$ ipython --no-banner

In [1]: import numpy as np

In [2]: np.set_printoptions(precision=3, suppress=True, linewidth=100)

In [3]: M = np.array([[0.5, 0.4, 0.7, -0.3, 1.4, -1.0, 0.8],
   ...:     [0.6, -0.3, 0.5, -0.9, 0.9, 0.2, 1.0],
   ...:     [-0.3, 0.0, -0.4, -1.9, 1.1, -0.2, -0.5],
   ...:     [0.3, -0.5, -1.3, -0.4, 1.5, 0.8, 0.2],
   ...:     [-0.3, -0.2, 1.1, 1.8, -0.6, -1.6, -1.9],
   ...:     [-1.6, -0.5, 0.4, 1.5, -0.8, 1.0, -1.1],
   ...:     [-1.4, -0.5, 0.1, -0.4, 0.5, 0.3, 1.1]])

In [4]: M
Out[4]: 
array([[ 0.5,  0.4,  0.7, -0.3,  1.4, -1. ,  0.8],
       [ 0.6, -0.3,  0.5, -0.9,  0.9,  0.2,  1. ],
       [-0.3,  0. , -0.4, -1.9,  1.1, -0.2, -0.5],
       [ 0.3, -0.5, -1.3, -0.4,  1.5,  0.8,  0.2],
       [-0.3, -0.2,  1.1,  1.8, -0.6, -1.6, -1.9],
       [-1.6, -0.5,  0.4,  1.5, -0.8,  1. , -1.1],
       [-1.4, -0.5,  0.1, -0.4,  0.5,  0.3,  1.1]])

In [5]: rng = np.random.default_rng(210749)

In [6]: B = M + rng.integers(-2, 3, (7, 5)) @ rng.integers(-2, 3, (5, 7))

In [7]: B
Out[7]: 
array([[ 0.5,  4.4, -2.3,  5.7,  3.4, -7. ,  2.8],
       [ 2.6,  6.7,  5.5,  3.1, -4.1, -3.8,  6. ],
       [ 7.7,  2. ,  1.6, -6.9, -4.9, -4.2,  9.5],
       [ 1.3, -3.5,  1.7,  2.6,  0.5, -1.2, -2.8],
       [-2.3,  8.8,  4.1, 10.8, -3.6, -0.6,  2.1],
       [ 2.4, -4.5,  4.4,  0.5, -4.8,  2. , -0.1],
       [ 0.6,  4.5,  1.1,  1.6, -2.5, -0.7,  7.1]])

In [8]: np.round(np.linalg.svd(B - M, compute_uv=False), 3) + 0
Out[8]: array([22.07 , 16.232,  9.347,  7.531,  3.053,  0.   ,  0.   ])

In [9]: x0 = np.array([1, 2, 3, 1, -3, 3, 0])

In [10]: target = B @ x0

In [11]: coef, lr = np.zeros(7), 1 / np.linalg.norm(B, 2) ** 2

In [12]: for i in range(25):
    ...:     coef -= lr * B.T @ (B @ coef - target)
    ...:     if i % 5 == 0: print(i, round(np.linalg.norm(B @ coef - target), 3))
    ...: 
0 39.283
5 10.332
10 4.61
15 3.098
20 2.463

In [13]: round(float(np.linalg.cond(B)), 3)
Out[13]: 58.802

In [14]: r0, v = M[4], M[5]

In [15]: print(r0 @ v)
4.69

In [16]: round(r0 @ r0, 3)
Out[16]: np.float64(11.11)

In [17]: pr = (r0 @ v) / (r0 @ r0) * r0

In [18]: round(float((v - pr) @ r0), 3)
Out[18]: 0.0

In [19]: round(np.linalg.norm(r0 + v) ** 2 + np.linalg.norm(r0 - v) ** 2, 3)
Out[19]: np.float64(38.36)

In [20]: v - pr
Out[20]: array([-1.473, -0.416, -0.064,  0.74 , -0.547,  1.675, -0.298])
